$ ipython --no-banner

In [1]: import numpy as np

In [2]: import numpy.linalg as la

In [3]: np.set_printoptions(precision=3, suppress=True, linewidth=120, floatmode="fixed")

In [4]: m1 = np.array([[2, 0, 0], [0, 1, 0], [1, 0, 1], [2, 2, 2], [2, 2, 1]])

In [5]: m1
Out[5]: 
array([[2, 0, 0],
       [0, 1, 0],
       [1, 0, 1],
       [2, 2, 2],
       [2, 2, 1]])

In [6]: round(la.norm(m1, 2), 3)
Out[6]: np.float64(4.896)

In [7]: la.norm(m1, axis=0)
Out[7]: array([3.606, 3.000, 2.449])

In [8]: la.norm(m1, axis=2)
AxisError: axis 2 is out of bounds for array of dimension 2


In [9]: round(float(la.norm(m1) ** 2 / la.norm(m1, 2) ** 2), 3)
Out[9]: 1.168

In [10]: la.norm(m1, axis=1).argmax()
Out[10]: np.int64(3)

In [11]: round(la.norm(m1[3], 1), 3), np.round(la.norm(m1[3], np.inf), 3)
Out[11]: (np.float64(6.0), np.float64(2.0))

In [12]: print(round(float(la.norm(m1[3] - m1[4])), 3))
1.0

In [13]: proj = m1 @ la.solve(m1.T @ m1, m1.T)

In [14]: np.trace(proj)
Out[14]: np.float64(3.0)

In [15]: np.allclose(proj @ proj, proj)
Out[15]: True

In [16]: proj
Out[16]: 
array([[ 0.889, -0.148,  0.074, -0.148,  0.222],
       [-0.148,  0.358, -0.346,  0.025,  0.296],
       [ 0.074, -0.346,  0.506,  0.321, -0.148],
       [-0.148,  0.025,  0.321,  0.691,  0.296],
       [ 0.222,  0.296, -0.148,  0.296,  0.556]])

In [17]: print(np.round((np.eye(5) - proj) @ m1, 3) + 0)
[[0.000 0.000 0.000]
 [0.000 0.000 0.000]
 [0.000 0.000 0.000]
 [0.000 0.000 0.000]
 [0.000 0.000 0.000]]

In [18]: x0 = np.array([8, 8, 6])

In [19]: target = m1 @ x0

In [20]: c, lr = np.zeros(3), 1 / la.norm(m1, 2) ** 2

In [21]: for i in range(40):
    ...:     c -= lr * m1.T @ (m1 @ c - target)
    ...:     if i % 10 == 0: print(i, round(la.norm(m1 @ c - target), 3))
    ...: 
0 1.907
10 0.542
20 0.156
30 0.047

In [22]: print(c)
[8.003 7.989 6.008]

In [23]: round(float(la.cond(m1)), 3)
Out[23]: 4.49

In [24]: rng = np.random.default_rng(76)

In [25]: data = np.eye(3, dtype=int)[rng.permutation(3)]

In [26]: print(data)
[[0 0 1]
 [0 1 0]
 [1 0 0]]

In [27]: round(la.det(data.T), 3)
Out[27]: np.float64(-1.0)

In [28]: round(la.eigvals(data).sum().real, 3)
Out[28]: np.float64(1.0)

In [29]: np.poly(data)
Out[29]: array([ 1.000, -1.000, -1.000,  1.000])

In [30]: round(float(la.det(2 * data)), 3), np.round(la.det(data), 3)
Out[30]: (-8.0, np.float64(-1.0))

In [31]: np.round(la.det(data[::-1]), 3)
Out[31]: np.float64(1.0)

In [32]: print(np.kron(np.eye(2, dtype=int), data))
[[0 0 1 0 0 0]
 [0 1 0 0 0 0]
 [1 0 0 0 0 0]
 [0 0 0 0 0 1]
 [0 0 0 0 1 0]
 [0 0 0 1 0 0]]

In [33]: labels = rng.permutation(3)

In [34]: labels
Out[34]: array([0, 2, 1])

In [35]: M2 = data[labels][:, labels]

In [36]: round(la.det(M2), 3), np.round(la.det(data[labels]), 3)
Out[36]: (np.float64(-1.0), np.float64(1.0))

In [37]: np.diag(M2)
Out[37]: array([0, 0, 1])

In [38]: np.sort(np.abs(la.eigvals(M2)))
Out[38]: array([1.000, 1.000, 1.000])

In [39]: M2 = la.inv(data)

In [40]: la.det(data) * M2
Out[40]: 
array([[-0.000, -0.000, -1.000],
       [-0.000, -1.000, -0.000],
       [-1.000, -0.000, -0.000]])

In [41]: M2
Out[41]: 
array([[0.000, 0.000, 1.000],
       [0.000, 1.000, 0.000],
       [1.000, 0.000, 0.000]])

In [42]: round(la.det(data) * la.det(M2), 3)
Out[42]: np.float64(1.0)

In [43]: la.pinv(data)
Out[43]: 
array([[0.000, 0.000, 1.000],
       [0.000, 1.000, 0.000],
       [1.000, 0.000, 0.000]])

In [44]: data[:, 0] @ data[:, 1]
Out[44]: np.int64(0)

In [45]: mat = np.load("layer5.npy")

In [46]: mat
Out[46]: 
array([[1.000, 0.500, 0.250, 0.125],
       [0.500, 1.000, 0.500, 0.250],
       [0.250, 0.500, 1.000, 0.500],
       [0.125, 0.250, 0.500, 1.000]])

In [47]: # equal to its transpose

In [48]: low = la.cholesky(mat)

In [49]: la.eigvalsh(mat).min() > 0
Out[49]: np.True_

In [50]: np.diag(low) ** 2
Out[50]: array([1.000, 0.750, 0.750, 0.750])

In [51]: mat / np.sqrt(np.outer(np.diag(mat), np.diag(mat)))
Out[51]: 
array([[1.000, 0.500, 0.250, 0.125],
       [0.500, 1.000, 0.500, 0.250],
       [0.250, 0.500, 1.000, 0.500],
       [0.125, 0.250, 0.500, 1.000]])

In [52]: low
Out[52]: 
array([[1.000, 0.000, 0.000, 0.000],
       [0.500, 0.866, 0.000, 0.000],
       [0.250, 0.433, 0.866, 0.000],
       [0.125, 0.217, 0.433, 0.866]])

In [53]: print(np.round(np.prod(np.diag(low)) ** 2, 3), np.round(la.det(mat), 3))
0.422 0.422

In [54]: proj = np.triu(np.array([[2, 5, 9, 8], [8, 8, 7, 3], [6, 7, 0, 7], [5, 8, 2, 9]]), 1) + np.eye(4)

In [55]: M2 = proj @ low @ la.inv(proj)

In [56]: round(float(la.det(M2)), 3)
Out[56]: 0.65

In [57]: feats = np.loadtxt("out12.csv", delimiter=",")

In [58]: feats
Out[58]: 
array([[ 2.009,  2.997,  3.070,  1.030],
       [ 1.986,  3.017,  3.018,  0.984],
       [ 1.932,  3.093,  3.033,  1.023],
       [ 2.085,  2.972,  3.038,  0.973],
       [ 2.019,  2.985,  2.978,  0.988],
       [-0.003,  3.035,  1.969,  1.017],
       [ 0.022,  3.038,  2.001,  1.039],
       [-0.050,  3.048,  1.927,  0.981],
       [ 0.013,  3.009,  2.014,  0.952],
       [-0.036,  2.936,  1.934,  0.975],
       [ 0.030,  3.058, -0.082,  2.023],
       [-0.012,  3.005, -0.017,  2.003],
       [ 0.100,  2.973, -0.023,  2.021],
       [-0.014,  3.048,  0.008,  2.063],
       [-0.074,  3.123,  0.012,  2.006]])

In [59]: cen = (feats - feats.mean(axis=0)) / feats.std(axis=0)

In [60]: print(cen.std(axis=0))
[1.000 1.000 1.000 1.000]

In [61]: c = la.lstsq(np.delete(cen, 3, axis=1), cen[:, 3])[0]

In [62]: c
Out[62]: array([ 0.527,  0.042, -1.326])

In [63]: cen = feats - feats.mean(axis=0)

In [64]: V = la.svd(cen)[2][:3]

In [65]: M2 = cen - cen @ V.T @ V

In [66]: round(float(la.norm(M2) / la.norm(cen)), 3)
Out[66]: 0.015

In [67]: cov = np.cov(feats, rowvar=False)

In [68]: np.round(np.corrcoef(feats[:, 3], feats[:, 0])[0, 1], 3)
Out[68]: np.float64(-0.488)

In [69]: cov.shape
Out[69]: (4, 4)

In [70]: np.argwhere(np.triu(np.abs(np.corrcoef(feats.T)) > 0.8, 1))
Out[70]: array([[2, 3]])

In [71]: np.median(feats, axis=0)
Out[71]: array([0.022, 3.017, 1.969, 1.023])

In [72]: feats.std(axis=0)
Out[72]: array([0.948, 0.047, 1.264, 0.485])

In [73]: J = np.array([[0.0, 1.0, 1.0, 1.0, 1.0],
    ...:     [1.0, 0.0, 1.0, 1.0, 1.0],
    ...:     [1.0, 1.0, 0.0, 1.0, 1.0],
    ...:     [1.0, 1.0, 1.0, 0.0, 1.0],
    ...:     [1.0, 1.0, 1.0, 1.0, 0.0]])

In [74]: J
Out[74]: 
array([[0.000, 1.000, 1.000, 1.000, 1.000],
       [1.000, 0.000, 1.000, 1.000, 1.000],
       [1.000, 1.000, 0.000, 1.000, 1.000],
       [1.000, 1.000, 1.000, 0.000, 1.000],
       [1.000, 1.000, 1.000, 1.000, 0.000]])

In [75]: M2 = J / np.sqrt((J ** 2).mean(axis=1, keepdims=True))

In [76]: la.norm(M2, axis=1)
Out[76]: array([2.236, 2.236, 2.236, 2.236, 2.236])

In [77]: F = np.array([[72, 72, 30], [72, 74, 35], [30, 35, 25]])

In [78]: print(F @ F)
[[11268 11562  5430]
 [11562 11885  5625]
 [ 5430  5625  2750]]

In [79]: np.allclose(F, F.T)
Out[79]: True

In [80]: print(la.matrix_power(F, 2))
[[11268 11562  5430]
 [11562 11885  5625]
 [ 5430  5625  2750]]

In [81]: round(float(np.abs(la.eigvals(F)).max()), 3)
Out[81]: 160.608

In [82]: np.trace(F)
Out[82]: np.int64(171)
